$ python3 -q
>>> import numpy as np
>>> import numpy.linalg as la
>>> np.set_printoptions(suppress=True, linewidth=120)
>>> M = np.load("block3.npy")
>>> M.round(2) + 0
array([[ 0.13, -0.16,  0.05,  0.02, -0.02,  0.24,  0.  ,  0.09, -0.04, -0.13],
       [-0.16,  0.29, -0.02, -0.05,  0.14, -0.24,  0.09, -0.28, -0.09,  0.07],
       [ 0.05, -0.02,  0.03,  0.  ,  0.04,  0.1 ,  0.04, -0.03, -0.07, -0.08],
       [ 0.02, -0.05,  0.  ,  0.01, -0.03,  0.03, -0.02,  0.06,  0.03,  0.  ],
       [-0.02,  0.14,  0.04, -0.03,  0.15,  0.03,  0.11, -0.22, -0.18, -0.09],
       [ 0.24, -0.24,  0.1 ,  0.03,  0.03,  0.47,  0.06,  0.07, -0.17, -0.29],
       [ 0.  ,  0.09,  0.04, -0.02,  0.11,  0.06,  0.09, -0.16, -0.15, -0.09],
       [ 0.09, -0.28, -0.03,  0.06, -0.22,  0.07, -0.16,  0.36,  0.23,  0.07],
       [-0.04, -0.09, -0.07,  0.03, -0.18, -0.17, -0.15,  0.23,  0.26,  0.19],
       [-0.13,  0.07, -0.08,  0.  , -0.09, -0.29, -0.09,  0.07,  0.19,  0.22]])
>>> # a projection of rank 2
>>> Uu, sv, Vh = la.svd(M, full_matrices=False)
>>> np.round(Uu.T @ Uu, 2) + 0
array([[1., 0., 0., 0., 0., 0., 0., 0., 0., 0.],
       [0., 1., 0., 0., 0., 0., 0., 0., 0., 0.],
       [0., 0., 1., 0., 0., 0., 0., 0., 0., 0.],
       [0., 0., 0., 1., 0., 0., 0., 0., 0., 0.],
       [0., 0., 0., 0., 1., 0., 0., 0., 0., 0.],
       [0., 0., 0., 0., 0., 1., 0., 0., 0., 0.],
       [0., 0., 0., 0., 0., 0., 1., 0., 0., 0.],
       [0., 0., 0., 0., 0., 0., 0., 1., 0., 0.],
       [0., 0., 0., 0., 0., 0., 0., 0., 1., 0.],
       [0., 0., 0., 0., 0., 0., 0., 0., 0., 1.]])
>>> (sv > 1e-8).sum()
np.int64(2)
>>> np.round(sv / sv[0], 2) + 0
array([1., 1., 0., 0., 0., 0., 0., 0., 0., 0.])
>>> np.round(np.cumsum(sv ** 2) / np.sum(sv ** 2), 2)
array([0.5, 1. , 1. , 1. , 1. , 1. , 1. , 1. , 1. , 1. ])
>>> np.round(np.sqrt((sv ** 2).sum()), 2), round(la.norm(M), 2)
(np.float64(1.41), np.float64(1.41))
>>> W0 = np.array([[-0.9, -0.4, -0.9, -0.1, 0.5],
...     [0.23, 1.9, -1.03, -2.15, -1.57],
...     [-2.0, 0.4, 0.2, 0.9, 0.5],
...     [-0.9, -0.6, 0.9, 0.7, -1.4],
...     [0.2, 1.8, -1.1, -2.1, -1.5]])
>>> x0 = np.array([1, 2, -2, 1, 2])
>>> rhs = W0 @ x0
>>> rhs.round(2)
array([ 1. ,  0.8,  0.3, -6. ,  0.9])
>>> np.round(la.solve(W0, rhs + W0[:, 1]), 2)
array([ 1.,  3., -2.,  1.,  2.])
>>> np.round(la.solve(W0, -1 * rhs), 2)
array([-1., -2.,  2., -1., -2.])
>>> np.round(la.solve(W0, W0[:, 0]), 2)
array([ 1.,  0., -0., -0., -0.])
>>> np.round(la.solve(W0, rhs), 2)
array([ 1.,  2., -2.,  1.,  2.])
>>> np.round(la.solve(W0.T, W0[1]), 2) + 0
array([0., 1., 0., 0., 0.])
